$ ipython --no-banner

In [1]: import numpy as np

In [2]: import numpy.linalg as la

In [3]: np.set_printoptions(precision=1, suppress=True, linewidth=120, legacy="1.25")

In [4]: arr = np.maximum(np.array([[1],
   ...:     [1],
   ...:     [2],
   ...:     [-2],
   ...:     [0],
   ...:     [-2],
   ...:     [3],
   ...:     [-1],
   ...:     [-2],
   ...:     [-3],
   ...:     [-1],
   ...:     [-1],
   ...:     [1],
   ...:     [0],
   ...:     [2],
   ...:     [-3],
   ...:     [2],
   ...:     [-3],
   ...:     [-1],
   ...:     [2],
   ...:     [1],
   ...:     [2],
   ...:     [-1],
   ...:     [1],
   ...:     [0],
   ...:     [3],
   ...:     [-3],
   ...:     [-3],
   ...:     [3]]) @ np.array([[1, 0, 1, 2, 2]]) + np.array([-3, 1, 2, 3, 1]), 0)

In [5]: arr
Out[5]: 
array([[0, 1, 3, 5, 3],
       [0, 1, 3, 5, 3],
       [0, 1, 4, 7, 5],
       [0, 1, 0, 0, 0],
       [0, 1, 2, 3, 1],
       [0, 1, 0, 0, 0],
       [0, 1, 5, 9, 7],
       [0, 1, 1, 1, 0],
       [0, 1, 0, 0, 0],
       [0, 1, 0, 0, 0],
       [0, 1, 1, 1, 0],
       [0, 1, 1, 1, 0],
       [0, 1, 3, 5, 3],
       [0, 1, 2, 3, 1],
       [0, 1, 4, 7, 5],
       [0, 1, 0, 0, 0],
       [0, 1, 4, 7, 5],
       [0, 1, 0, 0, 0],
       [0, 1, 1, 1, 0],
       [0, 1, 4, 7, 5],
       [0, 1, 3, 5, 3],
       [0, 1, 4, 7, 5],
       [0, 1, 1, 1, 0],
       [0, 1, 3, 5, 3],
       [0, 1, 2, 3, 1],
       [0, 1, 5, 9, 7],
       [0, 1, 0, 0, 0],
       [0, 1, 0, 0, 0],
       [0, 1, 5, 9, 7]])

In [6]: Uu, sigma, VT = la.svd(arr)

In [7]: V = VT[:(sigma > 1e-8).sum()]

In [8]: rng = np.random.default_rng(9)

In [9]: x = arr[24] + -1 * arr[2] + rng.integers(2) * np.eye(5)[4]

In [10]: x
Out[10]: array([ 0.,  0., -2., -4., -4.])

In [11]: np.diag(V.T @ V)
Out[11]: array([0., 1., 1., 1., 1.])

In [12]: np.round(V.T @ V, 1) + 0
Out[12]: 
array([[0., 0., 0., 0., 0.],
       [0., 1., 0., 0., 0.],
       [0., 0., 1., 0., 0.],
       [0., 0., 0., 1., 0.],
       [0., 0., 0., 0., 1.]])

In [13]: np.unique(arr.round(6), axis=0).shape
Out[13]: (6, 5)

In [14]: np.allclose(arr[:-1].T @ la.lstsq(arr[:-1].T, arr[-1])[0], arr[-1])
Out[14]: True

In [15]: la.inv(arr)
LinAlgError: Last 2 dimensions of the array must be square


In [16]: np.argsort(-la.norm(arr, axis=0).round(6), kind="stable")[:3]
Out[16]: array([3, 4, 2])

In [17]: round(la.norm(arr, 2) / la.norm(arr), 1)
Out[17]: 1.0

In [18]: la.cond(arr) > 100
Out[18]: True

In [19]: [round(float(x), 1) for x in la.svd(arr, compute_uv=False)[:3]]
Out[19]: [34.5, 4.3, 2.0]

In [20]: A2 = np.array([[1, 1], [3, 1], [0, 3], [3, 0], [3, 0]])

In [21]: la.matrix_rank(np.vstack([arr, A2.T]))
Out[21]: 5

In [22]: la.matrix_rank(arr @ A2)
Out[22]: 2

In [23]: arr @ A2
Out[23]: 
array([[27, 10],
       [27, 10],
       [39, 13],
       [ 3,  1],
       [15,  7],
       [ 3,  1],
       [51, 16],
       [ 6,  4],
       [ 3,  1],
       [ 3,  1],
       [ 6,  4],
       [ 6,  4],
       [27, 10],
       [15,  7],
       [39, 13],
       [ 3,  1],
       [39, 13],
       [ 3,  1],
       [ 6,  4],
       [39, 13],
       [27, 10],
       [39, 13],
       [ 6,  4],
       [27, 10],
       [15,  7],
       [51, 16],
       [ 3,  1],
       [ 3,  1],
       [51, 16]])

In [24]: np.einsum("ij->j", arr)
Out[24]: array([  0,  29,  61, 101,  64])

In [25]: rk = la.matrix_rank(arr)

In [26]: rk
Out[26]: 4

In [27]: null = la.svd(arr)[2][rk:].T

In [28]: np.allclose(arr @ null, 0)
Out[28]: True

In [29]: [int(la.matrix_rank(arr[:i])) for i in range(1, len(arr) + 1)]
Out[29]: 
[1,
 1,
 2,
 3,
 3,
 3,
 3,
 4,
 4,
 4,
 4,
 4,
 4,
 4,
 4,
 4,
 4,
 4,
 4,
 4,
 4,
 4,
 4,
 4,
 4,
 4,
 4,
 4,
 4]

In [30]: null.shape
Out[30]: (5, 1)

In [31]: null[:, 0] / null[np.abs(null[:, 0]).round(6).argmax(), 0]
Out[31]: array([1., 0., 0., 0., 0.])

In [32]: [int(la.matrix_rank(arr[:, :j + 1])) for j in range(5)]
Out[32]: [0, 1, 2, 3, 4]

In [33]: [int(la.matrix_rank(np.delete(arr, i, axis=0))) for i in range(29)]
Out[33]: 
[4,
 4,
 4,
 4,
 4,
 4,
 4,
 4,
 4,
 4,
 4,
 4,
 4,
 4,
 4,
 4,
 4,
 4,
 4,
 4,
 4,
 4,
 4,
 4,
 4,
 4,
 4,
 4,
 4]

In [34]: la.matrix_rank(arr.T @ arr), la.matrix_rank(arr @ arr.T)
Out[34]: (4, 4)

In [35]: data = np.array([[30.0, -12.0, -11.0, 6.0],
    ...:     [29.0, -11.0, -11.0, 6.0],
    ...:     [40.0, -18.0, -15.0, 12.0],
    ...:     [25.0, -13.0, -12.0, 14.0]])

In [36]: f = np.array([1, 1])

In [37]: np.correlate(data[3], data[1], "full")
Out[37]: array([ 150., -353., -204., 1084., -399., -502.,  406.])

In [38]: np.cross(data[3, :3], data[1, :3])
Out[38]: array([ 11., -73., 102.])

In [39]: m1 = np.array([[-5, -7], [-4, -6], [4, 2]])

In [40]: def softmax(z):
    ...:     e = np.exp(z - z.max(axis=-1, keepdims=True))
    ...:     return e / e.sum(axis=-1, keepdims=True)
    ...: 

In [41]: softmax(m1[2] + -3)
Out[41]: array([0.9, 0.1])

In [42]: np.round(softmax(10 * m1[2]), 1) + 0
Out[42]: array([1., 0.])

In [43]: att = m1 @ m1.T / np.sqrt(2)

In [44]: np.round(softmax(att + np.triu(np.full(att.shape, -np.inf), 1)), 1) + 0
Out[44]: 
array([[1., 0., 0.],
       [1., 0., 0.],
       [0., 0., 1.]])

In [45]: np.round(softmax(att), 1) + 0
Out[45]: 
array([[1., 0., 0.],
       [1., 0., 0.],
       [0., 0., 1.]])

In [46]: T = np.stack([data, -1 * data, data[::-1]])

In [47]: T.shape
Out[47]: (3, 4, 4)

In [48]: T.sum(axis=0)
Out[48]: 
array([[ 25., -13., -12.,  14.],
       [ 40., -18., -15.,  12.],
       [ 29., -11., -11.,   6.],
       [ 30., -12., -11.,   6.]])

In [49]: (T @ data.T).shape
Out[49]: (3, 4, 4)

In [50]: la.det(T)
Out[50]: array([112., 112., 112.])

In [51]: la.matrix_rank(T.reshape(3, -1))
Out[51]: 2

In [52]: la.norm(T, axis=(1, 2))
Out[52]: array([75.8, 75.8, 75.8])

In [53]: x = np.array([5, -5])

In [54]: target = m1 @ x

In [55]: c, lr = np.zeros(2), 1 / la.norm(m1, 2) ** 2

In [56]: for i in range(5):
    ...:     c -= lr * m1.T @ (m1 @ c - target)
    ...:     if i % 1 == 0: print(i, round(la.norm(m1 @ c - target), 1))
    ...: 
0 13.8
1 13.4
2 13.0
3 12.7
4 12.3

In [57]: c
Out[57]: array([ 0.2, -1.2])

In [58]: W0 = np.load("sample12.npy")

In [59]: W0
Out[59]: 
array([[ 2,  1,  0,  1,  2],
       [ 1,  0,  2,  2,  2],
       [ 0,  0,  1,  1,  0],
       [ 1,  0,  2,  2,  0],
       [-1,  1, -6, -5, -4]])

In [60]: # rows and columns are dependent

In [61]: np.round(la.norm(W0[0], 1), 1), np.round(la.norm(W0[0], np.inf), 1)
Out[61]: (6.0, 2.0)

In [62]: la.norm(W0, axis=1)
Out[62]: array([3.2, 3.6, 1.4, 3. , 8.9])

In [63]: W0[0] @ W0[2]
Out[63]: 1

In [64]: T = np.stack([W0, 3 * W0, W0[::-1]])

In [65]: (T @ W0.T).shape
Out[65]: (3, 5, 5)

In [66]: np.round(la.det(T), 1) + 0
Out[66]: array([0., 0., 0.])

In [67]: la.norm(T, axis=(1, 2))
Out[67]: array([10.6, 31.9, 10.6])

In [68]: f = np.array([-2, 0, -1])

In [69]: np.polyval(f, W0[2])
Out[69]: array([-1, -1, -3, -3, -1])

In [70]: la.lstsq(W0[:-1].T, W0[-1])[2]
Out[70]: 4

In [71]: np.round(W0 @ la.pinv(W0) @ W0, 1) + 0
Out[71]: 
array([[ 2.,  1.,  0.,  1.,  2.],
       [ 1.,  0.,  2.,  2.,  2.],
       [ 0.,  0.,  1.,  1.,  0.],
       [ 1.,  0.,  2.,  2.,  0.],
       [-1.,  1., -6., -5., -4.]])

In [72]: X = np.load("block14.npy")

In [73]: X
Out[73]: 
array([[4., 1., 1.],
       [1., 4., 1.],
       [1., 1., 4.]])

In [74]: vals, V = la.eigh(X)

In [75]: (vals > 1e-8).sum(), (vals < -1e-8).sum()
Out[75]: (3, 0)

In [76]: np.abs(V[:, -1]).round(6).argmax()
Out[76]: 0

In [77]: np.abs(V[:, -1])
Out[77]: array([0.6, 0.6, 0.6])

In [78]: la.svd(X, compute_uv=False)
Out[78]: array([6., 3., 3.])

In [79]: V @ np.diag(vals) @ V.T
Out[79]: 
array([[4., 1., 1.],
       [1., 4., 1.],
       [1., 1., 4.]])

In [80]: vals, V = la.eigh(X)

In [81]: x = np.array([0, -2, -2])

In [82]: np.abs(X).sum(axis=1).max(), np.abs(vals).max()
Out[82]: (6.0, 6.0)

In [83]: (np.sign(V[:, -1].round(6)) == np.sign(V[0, -1].round(6))).astype(int)
Out[83]: array([1, 1, 1])

In [84]: x @ X @ x / (x @ x), round(float(vals[0]), 1), vals[-1]
Out[84]: (5.0, 3.0, 6.0)

In [85]: V * np.abs(vals) @ V.T
Out[85]: 
array([[4., 1., 1.],
       [1., 4., 1.],
       [1., 1., 4.]])

In [86]: V * np.maximum(vals, 0) @ V.T
Out[86]: 
array([[4., 1., 1.],
       [1., 4., 1.],
       [1., 1., 4.]])

In [87]: (X + X.T) / 2
Out[87]: 
array([[4., 1., 1.],
       [1., 4., 1.],
       [1., 1., 4.]])

In [88]: np.sort(np.abs(la.eigvals(X)))
Out[88]: array([3., 3., 6.])

In [89]: la.matrix_power(X, 3)
Out[89]: 
array([[90., 63., 63.],
       [63., 90., 63.],
       [63., 63., 90.]])

In [90]: A2 = X / la.norm(X, axis=1, keepdims=True)

In [91]: cov = A2 @ A2.T

In [92]: cov
Out[92]: 
array([[1. , 0.5, 0.5],
       [0.5, 1. , 0.5],
       [0.5, 0.5, 1. ]])

In [93]: (np.abs(cov) > 0.9).astype(int)
Out[93]: 
array([[1, 0, 0],
       [0, 1, 0],
       [0, 0, 1]])

In [94]: la.norm(A2, axis=1)
Out[94]: array([1., 1., 1.])

In [95]: np.argwhere(np.triu(np.abs(cov) > 0.95, 1))
Out[95]: array([], shape=(0, 2), dtype=int64)

In [96]: M = np.load("w.npy")

In [97]: M
Out[97]: 
array([[ 9. , 28.8, 19. ],
       [ 9.2, 30.1, 19.9],
       [10. , 31.9, 20.9],
       [ 9.3, 28.5, 22.2],
       [10.3, 29.5, 19. ],
       [12.3, 30.6, 20.9],
       [10.8, 30. , 21.1],
       [ 8.5, 29.6, 20.6],
       [12.2, 28.9, 21.6],
       [ 8.6, 29.8, 20.4],
       [10. , 30.7, 19. ],
       [ 9.5, 29.3, 20.4],
       [10. , 29. , 20.7],
       [11.9, 28.9, 20.7]])

In [98]: idx = rng.permutation(3)

In [99]: A2 = M[:, idx] * rng.choice([-1, 1], 3)

In [100]: A2
Out[100]: 
array([[-28.8,  -9. ,  19. ],
       [-30.1,  -9.2,  19.9],
       [-31.9, -10. ,  20.9],
       [-28.5,  -9.3,  22.2],
       [-29.5, -10.3,  19. ],
       [-30.6, -12.3,  20.9],
       [-30. , -10.8,  21.1],
       [-29.6,  -8.5,  20.6],
       [-28.9, -12.2,  21.6],
       [-29.8,  -8.6,  20.4],
       [-30.7, -10. ,  19. ],
       [-29.3,  -9.5,  20.4],
       [-29. , -10. ,  20.7],
       [-28.9, -11.9,  20.7]])

In [101]: Uu, _, VT = la.svd(M.T @ A2)

In [102]: np.round(la.lstsq(M, A2)[0], 1) + 0
Out[102]: 
array([[ 0., -1.,  0.],
       [-1.,  0.,  0.],
       [ 0.,  0.,  1.]])

In [103]: np.round(Uu @ VT, 1) + 0
Out[103]: 
array([[ 0., -1.,  0.],
       [-1.,  0.,  0.],
       [ 0.,  0.,  1.]])

In [104]: M.sum(axis=1)
Out[104]: array([56.8, 59.2, 62.8, 60. , 58.8, 63.8, 61.9, 58.7, 62.7, 58.8, 59.7, 59.2, 59.7, 61.5])

In [105]: round(la.norm(M), 1)
Out[105]: 140.3

In [106]: M.sum(axis=0)
Out[106]: array([141.6, 415.6, 286.4])

In [107]: np.abs(M).max()
Out[107]: 31.9

In [108]: M.shape
Out[108]: (14, 3)

In [109]: M.mean(axis=0)
Out[109]: array([10.1, 29.7, 20.5])

In [110]: np.diff(M, axis=0)
Out[110]: 
array([[ 0.2,  1.3,  0.9],
       [ 0.8,  1.8,  1. ],
       [-0.7, -3.4,  1.3],
       [ 1. ,  1. , -3.2],
       [ 2. ,  1.1,  1.9],
       [-1.5, -0.6,  0.2],
       [-2.3, -0.4, -0.5],
       [ 3.7, -0.7,  1. ],
       [-3.6,  0.9, -1.2],
       [ 1.4,  0.9, -1.4],
       [-0.5, -1.4,  1.4],
       [ 0.5, -0.3,  0.3],
       [ 1.9, -0.1,  0. ]])

In [111]: np.unravel_index(np.abs(M).argmax(), M.shape)
Out[111]: (2, 1)

In [112]: la.svd(M, compute_uv=False)
Out[112]: array([140.1,   4.5,   3.4])

In [113]: np.count_nonzero(M)
Out[113]: 42
